$ python -q
>>> import numpy as np
>>> from numpy import linalg as LA
>>> np.set_printoptions(precision=2, suppress=True, linewidth=120)
>>> X = np.load("test10.npy")
>>> X
array([[ 4.,  3.,  0.,  0.],
       [ 3., -3.,  3.,  0.],
       [ 0.,  3., -1.,  3.],
       [ 0.,  0.,  3., -2.]])
>>> # symmetric, so the eigenvalues are real
>>> vals, V = LA.eig(X)
>>> np.round(X @ V[:, 0] - vals[0] * V[:, 0], 2) + 0
array([0., 0., 0., 0.])
>>> np.sort(LA.eigvals(LA.inv(X)))
array([-0.33, -0.15,  0.19,  0.47])
>>> np.sort(LA.eigvals(X @ X))
array([ 4.43,  9.  , 28.75, 41.82])
>>> u, r1 = X[2], X[1]
>>> u @ r1
np.float64(-12.0)
>>> pr = (u @ r1) / (u @ u) * u
>>> r1 - pr
array([ 3.  , -1.11,  2.37,  1.89])
>>> np.outer(u, r1)
array([[ 0., -0.,  0.,  0.],
       [ 9., -9.,  9.,  0.],
       [-3.,  3., -3., -0.],
       [ 9., -9.,  9.,  0.]])
>>> pr
array([-0.  , -1.89,  0.63, -1.89])
>>> th = np.radians(72)
>>> Rm = np.eye(4)
>>> Rm[2, 2] = Rm[3, 3] = np.cos(th)
>>> Rm[2, 3], Rm[3, 2] = -np.sin(th), np.sin(th)
>>> Rm
array([[ 1.  ,  0.  ,  0.  ,  0.  ],
       [ 0.  ,  1.  ,  0.  ,  0.  ],
       [ 0.  ,  0.  ,  0.31, -0.95],
       [ 0.  ,  0.  ,  0.95,  0.31]])
>>> out = X @ Rm.T
>>> out
array([[ 4.  ,  3.  ,  0.  ,  0.  ],
       [ 3.  , -3.  ,  0.93,  2.85],
       [ 0.  ,  3.  , -3.16, -0.02],
       [ 0.  ,  0.  ,  2.83,  2.24]])
>>> m1 = np.load("dump.npy")
>>> m1
array([[ 0.01, -0.08, -0.15,  1.19],
       [ 0.01,  0.03,  0.02, -1.9 ],
       [-0.02,  0.06,  0.07, -7.16],
       [ 0.01,  0.28, -0.1 ,  1.76],
       [ 0.04,  0.2 ,  0.26, -0.18],
       [ 0.03, -0.94, -0.04,  0.93],
       [ 0.03,  1.23, -0.03, -0.44],
       [-0.02,  0.65, -0.06,  6.61],
       [ 0.  ,  0.14, -0.2 , -4.65],
       [ 0.04,  0.03, -0.14,  1.65],
       [ 0.03, -0.87, -0.01, -3.32]])
>>> # column 3 dominates
>>> x0 = np.array([-2, 1, 0, 2])
>>> rhs = m1 @ x0
>>> np.round(LA.lstsq(m1, rhs)[0], 2) + 0
array([-2.,  1.,  0.,  2.])
>>> rhs
array([  2.28,  -3.79, -14.22,   3.78,  -0.24,   0.86,   0.29,  13.91,  -9.16,   3.25,  -7.57])
>>> np.round(LA.pinv(m1) @ m1, 2) + 0
array([[1., 0., 0., 0.],
       [0., 1., 0., 0.],
       [0., 0., 1., 0.],
       [0., 0., 0., 1.]])
>>> rng = np.random.default_rng(717)
>>> rhs = rhs + 0.3 * rng.normal(size=11)
>>> rhs
array([  2.48,  -3.91, -14.46,   4.07,   0.06,   0.79,  -0.21,  14.21,  -9.5 ,   3.45,  -7.77])
>>> b, *_ = LA.lstsq(m1, rhs)
>>> b
array([-2.39,  0.89,  0.45,  2.06])
>>> round(LA.norm(rhs - m1 @ b), 2)
np.float64(0.61)
>>> np.round(m1.T @ (rhs - m1 @ b), 2) + 0
array([0., 0., 0., 0.])
